In [1]: import numpy as np

In [2]: import numpy.linalg as la

In [3]: np.set_printoptions(suppress=True, linewidth=160)

In [4]: W0 = np.abs(np.array([[0, -5, 5, 2, 5, -2, -1, 3, -1],
   ...:     [-1, -5, 1, -5, 1, -4, -2, 4, -2],
   ...:     [2, 4, -1, -5, -1, -2, 2, 1, -2],
   ...:     [0, 4, -3, 5, 5, 0, 1, 4, -1],
   ...:     [1, 3, -4, -3, 2, -3, -2, 3, 5],
   ...:     [4, -2, 2, -5, 0, 0, 0, 0, 2],
   ...:     [3, -5, -2, 3, -1, -1, 2, 5, 2],
   ...:     [1, 3, -2, -4, 5, 5, -5, -5, 4],
   ...:     [4, -2, 0, -1, -1, -1, -1, 1, -5]])) + np.eye(9)

In [5]: W0 = W0 / W0.sum(axis=1, keepdims=True)

In [6]: W0.round(2)
Out[6]: 
array([[0.04, 0.2 , 0.2 , 0.08, 0.2 , 0.08, 0.04, 0.12, 0.04],
       [0.04, 0.23, 0.04, 0.19, 0.04, 0.15, 0.08, 0.15, 0.08],
       [0.1 , 0.19, 0.1 , 0.24, 0.05, 0.1 , 0.1 , 0.05, 0.1 ],
       [0.  , 0.17, 0.12, 0.25, 0.21, 0.  , 0.04, 0.17, 0.04],
       [0.04, 0.11, 0.15, 0.11, 0.11, 0.11, 0.07, 0.11, 0.19],
       [0.25, 0.12, 0.12, 0.31, 0.  , 0.06, 0.  , 0.  , 0.12],
       [0.12, 0.2 , 0.08, 0.12, 0.04, 0.04, 0.12, 0.2 , 0.08],
       [0.03, 0.09, 0.06, 0.11, 0.14, 0.14, 0.14, 0.17, 0.11],
       [0.24, 0.12, 0.  , 0.06, 0.06, 0.06, 0.06, 0.06, 0.35]])

In [7]: out = la.inv(W0)

In [8]: np.round(W0 @ out, 2) + 0
Out[8]: 
array([[1., 0., 0., 0., 0., 0., 0., 0., 0.],
       [0., 1., 0., 0., 0., 0., 0., 0., 0.],
       [0., 0., 1., 0., 0., 0., 0., 0., 0.],
       [0., 0., 0., 1., 0., 0., 0., 0., 0.],
       [0., 0., 0., 0., 1., 0., 0., 0., 0.],
       [0., 0., 0., 0., 0., 1., 0., 0., 0.],
       [0., 0., 0., 0., 0., 0., 1., 0., 0.],
       [0., 0., 0., 0., 0., 0., 0., 1., 0.],
       [0., 0., 0., 0., 0., 0., 0., 0., 1.]])

In [9]: np.round(la.det(W0) * out, 2) + 0
Out[9]: 
array([[0., 0., 0., 0., 0., 0., 0., 0., 0.],
       [0., 0., 0., 0., 0., 0., 0., 0., 0.],
       [0., 0., 0., 0., 0., 0., 0., 0., 0.],
       [0., 0., 0., 0., 0., 0., 0., 0., 0.],
       [0., 0., 0., 0., 0., 0., 0., 0., 0.],
       [0., 0., 0., 0., 0., 0., 0., 0., 0.],
       [0., 0., 0., 0., 0., 0., 0., 0., 0.],
       [0., 0., 0., 0., 0., 0., 0., 0., 0.],
       [0., 0., 0., 0., 0., 0., 0., 0., 0.]])

In [10]: round(la.slogdet(W0)[0], 2)
Out[10]: np.float64(-1.0)

In [11]: print(np.round(la.inv(out), 2) + 0)
[[0.04 0.2  0.2  0.08 0.2  0.08 0.04 0.12 0.04]
 [0.04 0.23 0.04 0.19 0.04 0.15 0.08 0.15 0.08]
 [0.1  0.19 0.1  0.24 0.05 0.1  0.1  0.05 0.1 ]
 [0.   0.17 0.12 0.25 0.21 0.   0.04 0.17 0.04]
 [0.04 0.11 0.15 0.11 0.11 0.11 0.07 0.11 0.19]
 [0.25 0.12 0.12 0.31 0.   0.06 0.   0.   0.12]
 [0.12 0.2  0.08 0.12 0.04 0.04 0.12 0.2  0.08]
 [0.03 0.09 0.06 0.11 0.14 0.14 0.14 0.17 0.11]
 [0.24 0.12 0.   0.06 0.06 0.06 0.06 0.06 0.35]]

In [12]: np.allclose(out, W0.T)
Out[12]: False

In [13]: mat = np.load("arr.npy")

In [14]: mat
Out[14]: 
array([[ -5,   3,   3,   5,  -5,   2,  -3,  -2,   4,   3,  -4,  20,  -4,  -2,   4],
       [  0,   0,  -2,   3,   0,  -5,  -2,   5,   1,   1,  -1,  12,   0,  -5,   3],
       [ -4,   0,  -2,   5,   1,  -3,   1,  -2,   4,  -1,   0,  20,  -3,  -4,  -1],
       [ -2,   5,   0,  -3,   5,  -4,   3,  -4,   5,   1,  -4, -12,   1,   1,   0],
       [ -1,  -1,  -4,  -1,  -3,  -2,   4,   5,   2,  -3,  -2,  -4,  -2,   1,   0],
       [ -4,   1,   5,   3,  -5,   1,  -3,   0,  -4,   3,   5,  12,  -2,   2,  -3],
       [ -1,  -4,  -5,   5,  -2,   3,  -2,  -3,   3,  -1,  -2,  20,   3,   2,  -1]])

In [15]: def softmax(z):
    ...:     e = np.exp(z - z.max(axis=-1, keepdims=True))
    ...:     return e / e.sum(axis=-1, keepdims=True)
    ...: 

In [16]: print(np.round(softmax(mat[0]), 2) + 0)
[0. 0. 0. 0. 0. 0. 0. 0. 0. 0. 0. 1. 0. 0. 0.]

In [17]: np.round(softmax(10 * mat[0]), 2) + 0
Out[17]: array([0., 0., 0., 0., 0., 0., 0., 0., 0., 0., 0., 1., 0., 0., 0.])

In [18]: np.round(softmax(mat).sum(axis=1), 2)
Out[18]: array([1., 1., 1., 1., 1., 1., 1.])

In [19]: scores = mat @ mat.T / np.sqrt(15)

In [20]: softmax(scores).round(6).argmax(axis=1)
Out[20]: array([0, 2, 2, 3, 4, 5, 6])

In [21]: np.round(softmax(scores + np.triu(np.full(scores.shape, -np.inf), 1)), 2) + 0
Out[21]: 
array([[1.  , 0.  , 0.  , 0.  , 0.  , 0.  , 0.  ],
       [0.99, 0.01, 0.  , 0.  , 0.  , 0.  , 0.  ],
       [0.  , 0.  , 1.  , 0.  , 0.  , 0.  , 0.  ],
       [0.  , 0.  , 0.  , 1.  , 0.  , 0.  , 0.  ],
       [0.  , 0.  , 0.  , 0.  , 1.  , 0.  , 0.  ],
       [0.32, 0.  , 0.  , 0.  , 0.  , 0.68, 0.  ],
       [0.  , 0.  , 0.  , 0.  , 0.  , 0.  , 1.  ]])
